$ ipython --no-banner

In [1]: import numpy as np

In [2]: import numpy.linalg as la

In [3]: np.set_printoptions(precision=3, suppress=True, linewidth=120, floatmode="fixed")

In [4]: feats = np.load("block17.npy")

In [5]: feats
Out[5]: 
array([[  0,  -3,   1,   2,   3],
       [  1,  -2,  -3,   3,  -1],
       [  3,   1,   1,  -2,   3],
       [ -3,  -3,  -3,  -3,   1],
       [  2,   2,  -2,   1,  -2],
       [  2,  -3,   0,  -1,   0],
       [  2,  -3,  -1,  -1,   1],
       [  1,   1,  -3,  -2,  -1],
       [ -1,  -2,   0,   2,   3],
       [  5, -13, -14,  17,  -2]])

In [6]: th = np.radians(45)

In [7]: r_ = np.eye(5)

In [8]: r_[3, 3] = r_[1, 1] = np.cos(th)

In [9]: r_[3, 1], r_[1, 3] = -np.sin(th), np.sin(th)

In [10]: r_
Out[10]: 
array([[ 1.000,  0.000,  0.000,  0.000,  0.000],
       [ 0.000,  0.707,  0.000,  0.707,  0.000],
       [ 0.000,  0.000,  1.000,  0.000,  0.000],
       [ 0.000, -0.707,  0.000,  0.707,  0.000],
       [ 0.000,  0.000,  0.000,  0.000,  1.000]])

In [11]: out = feats @ r_.T

In [12]: round(la.det(r_), 3), np.round(np.trace(r_), 3)
Out[12]: (np.float64(1.0), np.float64(4.414))

In [13]: la.svd(feats, compute_uv=False), la.svd(out, compute_uv=False)
Out[13]: 
(array([26.911,  7.832,  6.600,  5.749,  3.139]),
 array([26.911,  7.832,  6.600,  5.749,  3.139]))

In [14]: Xc = (feats - feats.mean(axis=0)) / feats.std(axis=0)

In [15]: Xc.std(axis=0)
Out[15]: array([1.000, 1.000, 1.000, 1.000, 1.000])

In [16]: np.argwhere(np.abs(Xc) > 2)
Out[16]: 
array([[3, 0],
       [9, 1],
       [9, 2],
       [9, 3]])

In [17]: b = la.lstsq(np.delete(Xc, 2, axis=1), Xc[:, 2])[0]

In [18]: np.round(1 - np.var(Xc[:, 2] - np.delete(Xc, 2, axis=1) @ b), 3)
Out[18]: np.float64(0.896)

In [19]: b
Out[19]: array([ 0.074,  0.408, -0.370,  0.440])

In [20]: np.abs(b).argmax()
Out[20]: np.int64(3)

In [21]: out = np.array([[1, 5, 7], [6, 5, 2], [2, 0, 5], [6, 5, 1], [0, 7, 4]])

In [22]: la.matrix_rank(np.vstack([feats, out.T]))
Out[22]: np.int64(5)

In [23]: feats @ out
Out[23]: 
array([[ -4,  16,  13],
       [  1,   3, -13],
       [ -1,  31,  38],
       [-45, -38, -41],
       [ 16,  11,   1],
       [-22, -10,   7],
       [-24,  -3,   6],
       [-11,  -7, -12],
       [ -1,  16,   3],
       [  1,  31, -52]])

In [24]: out.T @ feats.T
Out[24]: 
array([[ -4,   1,  -1, -45,  16, -22, -24, -11,  -1,   1],
       [ 16,   3,  31, -38,  11, -10,  -3,  -7,  16,  31],
       [ 13, -13,  38, -41,   1,   7,   6, -12,   3, -52]])

In [25]: np.einsum("ik,kj->ji", feats, out)
Out[25]: 
array([[ -4,   1,  -1, -45,  16, -22, -24, -11,  -1,   1],
       [ 16,   3,  31, -38,  11, -10,  -3,  -7,  16,  31],
       [ 13, -13,  38, -41,   1,   7,   6, -12,   3, -52]])

In [26]: Xc = feats - feats.mean(axis=0)

In [27]: U, sigma, Vt = la.svd(Xc, full_matrices=False)

In [28]: sigma
Out[28]: array([24.225,  7.538,  6.335,  4.319,  2.637])

In [29]: sigma ** 2 / (sigma ** 2).sum()
Out[29]: array([0.827, 0.080, 0.057, 0.026, 0.010])

In [30]: Vt[0] * np.sign(Vt[0, np.abs(Vt[0]).argmax()])
Out[30]: array([ 0.153, -0.468, -0.506,  0.698, -0.122])

In [31]: np.abs(Vt[0]).argmax()
Out[31]: np.int64(3)

In [32]: np.abs(Vt[-1])
Out[32]: array([0.157, 0.302, 0.565, 0.111, 0.743])

In [33]: dist = la.norm(feats[:, None] - feats[None], axis=-1)

In [34]: dist[:5, :5]
Out[34]: 
array([[0.000, 5.916, 6.403, 7.348, 8.000],
       [5.916, 0.000, 8.367, 7.550, 4.796],
       [6.403, 8.367, 0.000, 8.544, 6.708],
       [7.348, 7.550, 8.544, 0.000, 8.718],
       [8.000, 4.796, 6.708, 8.718, 0.000]])

In [35]: la.norm(feats, axis=1)
Out[35]: array([ 4.796,  4.899,  4.899,  6.083,  4.123,  3.742,  4.000,  4.000,  4.243, 26.134])

In [36]: dist.mean(axis=1).argmax()
Out[36]: np.int64(9)

In [37]: np.flatnonzero(dist[2] < dist.mean() / 2)
Out[37]: array([2])

In [38]: np.unravel_index(dist.round(6).argmax(), dist.shape)
Out[38]: (np.int64(2), np.int64(9))

In [39]: (dist + 1e9 * np.eye(10)).round(6).argmin(axis=1)
Out[39]: array([8, 4, 6, 6, 7, 6, 5, 4, 0, 1])
